% ipython --no-banner

In [1]: import numpy as np

In [2]: from numpy import linalg as LA

In [3]: np.set_printoptions(precision=1, suppress=True, linewidth=120)

In [4]: mat = np.loadtxt("data.csv", delimiter=",")

In [5]: mat
Out[5]: 
array([[-0.9,  0.9, -0.7, -0.3, -0.7,  0.7, -0.9, -1. ],
       [-1. , -1. ,  0.5, -0.8,  0.9,  1. , -0.5, -1. ],
       [-1. , -1. , -0.3,  0.6,  0.7,  1. , -0.9, -0.7],
       [-0.4,  0.7,  1. , -1. , -0.2, -0.9,  0.9, -1. ],
       [ 0.6,  0.6, -0.4,  0.4,  0.1, -0.1,  0.3, -0.8],
       [-1. , -0.5,  0.8, -1. , -0.2,  0.3, -0.6, -1. ],
       [-0.2, -0.5, -0.3,  0.3,  0.6,  0.3,  0.4, -1. ],
       [-0.9, -1. ,  0.5,  0.1,  0.9,  0.6,  0.7, -0.8],
       [-1. , -1. , -0.9,  1. ,  1. ,  1. , -0.9, -1. ],
       [-0.7,  0. , -0.7,  0.5,  0.4,  0.7, -0.4, -1. ],
       [-0.8, -1. , -0.6,  0.9,  0.7,  0.9, -0.6,  1. ],
       [ 0. ,  1. ,  1. , -1. , -0.8, -1. ,  0.7, -1. ],
       [ 1. ,  1. ,  1. , -1. , -0.9, -1. ,  0.9,  0.8],
       [ 0.6, -0.5,  0.1,  0.3,  0.6, -0.3,  0.8,  0.1],
       [-0.9,  0.6, -0.7,  0. , -0.4,  0.8, -0.9, -1. ],
       [-1. , -1. ,  0.3, -0.5, -0.2,  0.9, -1. , -0.4],
       [-0.9, -1. , -0.1,  0.5,  0.8,  0.8, -0.1, -0.2],
       [-0.6, -1. , -0.9,  1. ,  0.9,  1. , -0.4,  1. ],
       [-1. , -1. ,  0. , -0.1,  0.8,  0.9, -0.4, -1. ],
       [-0.8,  0.6,  0.9, -1. , -0.5, -0.6,  0.3, -1. ],
       [-0.9, -1. ,  0.9, -0.9,  0.6,  0. ,  0.5, -1. ],
       [ 1. ,  1. ,  0.6, -0.9, -0.9, -1. ,  0.9,  0.8],
       [ 1. ,  0.7,  0.8, -0.7, -0.1, -1. ,  1. ,  1. ],
       [ 1. ,  1. , -0.3,  0.3, -0.9, -0.9,  0. ,  1. ],
       [-0.1, -0.6, -0.2,  0.3,  0.7,  0.2,  0.6, -1. ]])

In [6]: D = LA.norm(mat[:, None] - mat[None], axis=-1)

In [7]: np.flatnonzero(D[1] < D.mean() / 2)
Out[7]: array([ 1, 18])

In [8]: D[1].round(6).argsort(kind="stable")[:4]
Out[8]: array([ 1, 18, 15,  5])

In [9]: D.shape
Out[9]: (25, 25)

In [10]: LA.matrix_rank(D ** 2)
Out[10]: np.int64(10)

In [11]: D.mean(axis=1).argmax()
Out[11]: np.int64(12)
